In [1]: import numpy as np

In [2]: import numpy.linalg as la

In [3]: np.set_printoptions(precision=1, suppress=True, linewidth=140, floatmode="fixed")

In [4]: K = np.load("a.npy")

In [5]: K
Out[5]: 
array([[2, 0],
       [1, 3],
       [2, 2],
       [2, 2],
       [2, 0],
       [2, 1]])

In [6]: t = np.radians(45)

In [7]: r_ = np.eye(2)

In [8]: r_[1, 1] = r_[0, 0] = np.cos(t)

In [9]: r_[1, 0], r_[0, 1] = -np.sin(t), np.sin(t)

In [10]: r_
Out[10]: 
array([[ 0.7,  0.7],
       [-0.7,  0.7]])

In [11]: A2 = K @ r_.T

In [12]: np.allclose(la.norm(K, axis=1), la.norm(A2, axis=1))
Out[12]: True

In [13]: A2.round(1) + 0
Out[13]: 
array([[ 1.4, -1.4],
       [ 2.8,  1.4],
       [ 2.8,  0.0],
       [ 2.8,  0.0],
       [ 1.4, -1.4],
       [ 2.1, -0.7]])

In [14]: hat = K @ la.solve(K.T @ K, K.T)

In [15]: np.allclose(hat @ hat, hat)
Out[15]: True

In [16]: hat.round(1) + 0
Out[16]: 
array([[ 0.3, -0.2,  0.1,  0.1,  0.3,  0.2],
       [-0.2,  0.6,  0.3,  0.3, -0.2,  0.0],
       [ 0.1,  0.3,  0.2,  0.2,  0.1,  0.2],
       [ 0.1,  0.3,  0.2,  0.2,  0.1,  0.2],
       [ 0.3, -0.2,  0.1,  0.1,  0.3,  0.2],
       [ 0.2,  0.0,  0.2,  0.2,  0.2,  0.2]])

In [17]: la.matrix_rank(np.eye(6) - hat)
Out[17]: np.int64(4)

In [18]: A2 = np.c_[K[:, :1] @ np.array([[3]]), np.array([1, -2, 0, 0, -1, 2])]

In [19]: A2
Out[19]: 
array([[ 6,  1],
       [ 3, -2],
       [ 6,  0],
       [ 6,  0],
       [ 6, -1],
       [ 6,  2]])

In [20]: np.round(la.norm(A2 - K @ la.lstsq(K, A2)[0], axis=0), 1) + 0
Out[20]: array([0.0, 2.7])

In [21]: np.round(la.lstsq(K, A2[:, 0])[0], 1) + 0
Out[21]: array([3.0, 0.0])

In [22]: la.matrix_rank(A2)
Out[22]: np.int64(2)

In [23]: vec = np.array([3, 2])

In [24]: rhs = K @ vec

In [25]: la.lstsq(K, rhs)[0]
Out[25]: array([3.0, 2.0])

In [26]: la.solve(K.T @ K, K.T @ rhs)
Out[26]: array([3.0, 2.0])

In [27]: rng = np.random.default_rng(976553)

In [28]: rhs = rhs + 0.3 * rng.normal(size=6)

In [29]: rhs
Out[29]: array([ 6.3,  9.3, 10.3, 10.2,  6.3,  8.0])

In [30]: c, *_ = la.lstsq(K, rhs)

In [31]: c.round()
Out[31]: array([3.0, 2.0])

In [32]: c
Out[32]: array([3.1, 2.0])

In [33]: A = np.load("mat.npy")

In [34]: A
Out[34]: 
array([[4, 5, 4, 5],
       [0, 1, 0, 1],
       [4, 5, 4, 5],
       [0, 1, 0, 1]])

In [35]: A.reshape(-1, 2)
Out[35]: 
array([[4, 5],
       [4, 5],
       [0, 1],
       [0, 1],
       [4, 5],
       [4, 5],
       [0, 1],
       [0, 1]])

In [36]: blk = A.reshape(4, 2, -1)

In [37]: blk[:, 0]
Out[37]: 
array([[4, 5],
       [0, 1],
       [4, 5],
       [0, 1]])

In [38]: blk.shape
Out[38]: (4, 2, 2)

In [39]: np.einsum("ihd,jhd->hij", blk, blk).shape
Out[39]: (2, 4, 4)

In [40]: blk.transpose(1, 0, 2)
Out[40]: 
array([[[4, 5],
        [0, 1],
        [4, 5],
        [0, 1]],

       [[4, 5],
        [0, 1],
        [4, 5],
        [0, 1]]])

In [41]: left, s, Vh = la.svd(A)

In [42]: np.argmax(s[:-1] / (s[1:] + 1e-6)) + 1
Out[42]: np.int64(2)

In [43]: A2 = left[:, :2] @ np.diag(s[:2]) @ Vh[:2]

In [44]: la.matrix_rank(A, rtol=0.05)
Out[44]: np.int64(2)

In [45]: round(float(np.abs(A - A2).max()), 1)
Out[45]: 0.0

In [46]: A2.round(1) + 0
Out[46]: 
array([[4.0, 5.0, 4.0, 5.0],
       [0.0, 1.0, 0.0, 1.0],
       [4.0, 5.0, 4.0, 5.0],
       [0.0, 1.0, 0.0, 1.0]])

In [47]: def softmax(z):
    ...:     e = np.exp(z - z.max(axis=-1, keepdims=True))
    ...:     return e / e.sum(axis=-1, keepdims=True)
    ...: 

In [48]: softmax(A[2] + 3)
Out[48]: array([0.1, 0.4, 0.1, 0.4])

In [49]: att = A @ A.T / np.sqrt(4)

In [50]: softmax(att)[2] @ A
Out[50]: array([4.0, 5.0, 4.0, 5.0])

In [51]: softmax(att).round(6).argmax(axis=1)
Out[51]: array([0, 0, 0, 0])

In [52]: np.round(softmax(att), 1) + 0
Out[52]: 
array([[0.5, 0.0, 0.5, 0.0],
       [0.5, 0.0, 0.5, 0.0],
       [0.5, 0.0, 0.5, 0.0],
       [0.5, 0.0, 0.5, 0.0]])

In [53]: data = np.array([[1.0, 0.5, 0.2], [0.5, 1.0, 0.5], [0.2, 0.5, 1.0]])

In [54]: np.round(la.det(data.T), 1)
Out[54]: np.float64(0.6)

In [55]: np.einsum("ii->", data)
Out[55]: np.float64(3.0)

In [56]: round(float(np.einsum("ij,ji->", data, data)), 1)
Out[56]: 4.1

In [57]: la.eigvals(data)
Out[57]: array([1.8, 0.8, 0.4])

In [58]: np.round(la.det(data[::-1]), 1)
Out[58]: np.float64(-0.6)

In [59]: data.inv()
---------------------------------------------------------------------------
AttributeError                            Traceback (most recent call last)
Cell In[59], line 1
----> 1 data.inv()

AttributeError: 'numpy.ndarray' object has no attribute 'inv'

In [60]: (data - data.T) / 2
Out[60]: 
array([[0.0, 0.0, 0.0],
       [0.0, 0.0, 0.0],
       [0.0, 0.0, 0.0]])

In [61]: (data + data.T) / 2
Out[61]: 
array([[1.0, 0.5, 0.2],
       [0.5, 1.0, 0.5],
       [0.2, 0.5, 1.0]])

In [62]: np.allclose(data, data.T)
Out[62]: True

In [63]: round(float(np.abs(la.eigvals(data)).max()), 1)
Out[63]: 1.8

In [64]: np.sort(np.abs(la.eigvals(data)))
Out[64]: array([0.4, 0.8, 1.8])

In [65]: data @ data
Out[65]: 
array([[1.3, 1.1, 0.7],
       [1.1, 1.5, 1.1],
       [0.7, 1.1, 1.3]])

In [66]: m1 = rng.normal(size=(29, 4))

In [67]: m1 = 20 * m1 / la.norm(m1, axis=1, keepdims=True)

In [68]: m1
Out[68]: 
array([[ -6.5,  10.4, -10.2, -12.0],
       [ -6.8,  -5.3,  17.5,  -4.5],
       [ -2.7, -10.0, -16.8,  -3.5],
       [  9.4,  -8.7, -15.3,   1.7],
       [  3.0,  17.9,  -8.1,  -2.2],
       [ -2.3, -14.6, -13.5,  -0.6],
       [ -1.9,   0.4,  17.4,   9.7],
       [  3.0,  13.8, -11.6,  -8.1],
       [ -5.7,  -3.4,  13.7, -13.0],
       [ 13.0, -12.3,   8.8,   1.7],
       [ 18.4,   7.8,   0.7,   0.2],
       [ -1.4,   3.0,  -8.0, -18.0],
       [ 13.1,   9.6,   9.6,  -6.7],
       [ 10.8,  -0.7, -12.4,  11.4],
       [ 15.3, -10.4,   6.0,  -4.5],
       [  6.7,  15.8,   5.6,   8.6],
       [  8.0,   1.7,  -7.9, -16.4],
       [  4.7, -18.9,  -1.8,   4.0],
       [  9.7,   0.3,  16.6,   5.3],
       [  6.8,   7.6,  -1.1, -17.2],
       [  7.7, -18.4,   0.8,  -0.7],
       [-10.8,   2.0, -15.9,  -5.2],
       [  5.6,  13.3, -13.2,  -4.5],
       [ 13.4,   6.7,   6.5,  11.5],
       [ 10.1,  11.6,  -8.4,   9.7],
       [  1.0,   5.0,  17.6,  -8.0],
       [-16.0,   7.8,  -5.8,  -7.0],
       [-17.6,  -6.0,  -4.1,  -6.1],
       [ -3.2,   6.7,   5.1, -17.9]])

In [69]: A2 = np.array([[7, 0, 8], [0, 3, 8], [0, 7, 1], [6, 0, 3]])

In [70]: la.matrix_rank(m1 @ A2)
Out[70]: np.int64(3)
